In [1]: import numpy as np

In [2]: import numpy.linalg as la

In [3]: np.set_printoptions(precision=2, suppress=True, linewidth=100)

In [4]: def rnd(a):
   ...:     return np.round(a, 2) + 0
   ...: 

In [5]: X = np.load("dump.npy")

In [6]: print(X)
[[ 1.5  0.  -0.7]
 [ 0.1  0.1  1.8]
 [ 2.6 -1.3 -0.3]
 [ 0.9  1.1 -0.6]
 [ 0.3  2.  -1.4]]

In [7]: other = X / la.norm(X, axis=1, keepdims=True)

In [8]: G = other @ other.T

In [9]: print(rnd(G))
[[ 1.   -0.37  0.85  0.69  0.35]
 [-0.37  1.   -0.08 -0.32 -0.52]
 [ 0.85 -0.08  1.    0.24 -0.19]
 [ 0.69 -0.32  0.24  1.    0.87]
 [ 0.35 -0.52 -0.19  0.87  1.  ]]

In [10]: print(np.argwhere(np.triu(np.abs(G) > 0.95, 1)))
[]

In [11]: print(rnd(la.norm(other, axis=1)))
[1. 1. 1. 1. 1.]

In [12]: u = np.array([-3, -7, 4])

In [13]: print(rnd(np.polyval(u, X[3])))
[-4.73 -7.33  7.12]

In [14]: x0 = np.array([-1, -1, -2])

In [15]: h1 = np.maximum(X @ x0, 0)

In [16]: print(h1)
[0.  0.  0.  0.  0.5]

In [17]: print(rnd(np.maximum(X @ x0, 0) - np.maximum(-X @ x0, 0)))
[-0.1 -3.8 -0.7 -0.8  0.5]

In [18]: print(X.T @ h1)
[ 0.15  1.   -0.7 ]

In [19]: print(np.maximum(X @ (3 * x0), 0))
[0.  0.  0.  0.  1.5]

In [20]: print(rnd(np.tanh(X @ x0)))
[-0.1  -1.   -0.6  -0.66  0.46]

In [21]: Q, Rm = la.qr(X)

In [22]: print(rnd(Rm))
[[-3.15  0.57  0.83]
 [ 0.   -2.57  1.31]
 [ 0.    0.   -1.93]]

In [23]: print(rnd(abs(Rm[0, 0])), rnd(la.norm(X[:, 0])))
3.15 3.15

In [24]: vals, evecs = la.eig(Rm)

In [25]: print(rnd(np.prod(vals)))
-15.64

In [26]: print(rnd(vals))
[-3.15 -2.57 -1.93]

In [27]: print(rnd(np.sort(la.eigvals(Rm @ Rm))))
[3.74 6.59 9.92]

In [28]: print(rnd(np.sort(la.eigvals(la.inv(Rm)))))
[-0.52 -0.39 -0.32]

In [29]: u = np.array([2, 1, 2, 2, -2, -3])

In [30]: m1 = 3 * np.eye(6) + np.outer(u, u)

In [31]: print(m1)
[[ 7.  2.  4.  4. -4. -6.]
 [ 2.  4.  2.  2. -2. -3.]
 [ 4.  2.  7.  4. -4. -6.]
 [ 4.  2.  4.  7. -4. -6.]
 [-4. -2. -4. -4.  7.  6.]
 [-6. -3. -6. -6.  6. 12.]]

In [32]: # equal to its transpose

In [33]: Q, evecs = la.qr(m1[:, :4])[0], la.qr(m1[:, 4:])[0]

In [34]: sv = la.svd(Q.T @ evecs, compute_uv=False)

In [35]: print((sv > 0.9).sum())
1

In [36]: print(rnd(sv))
[0.98 0.  ]
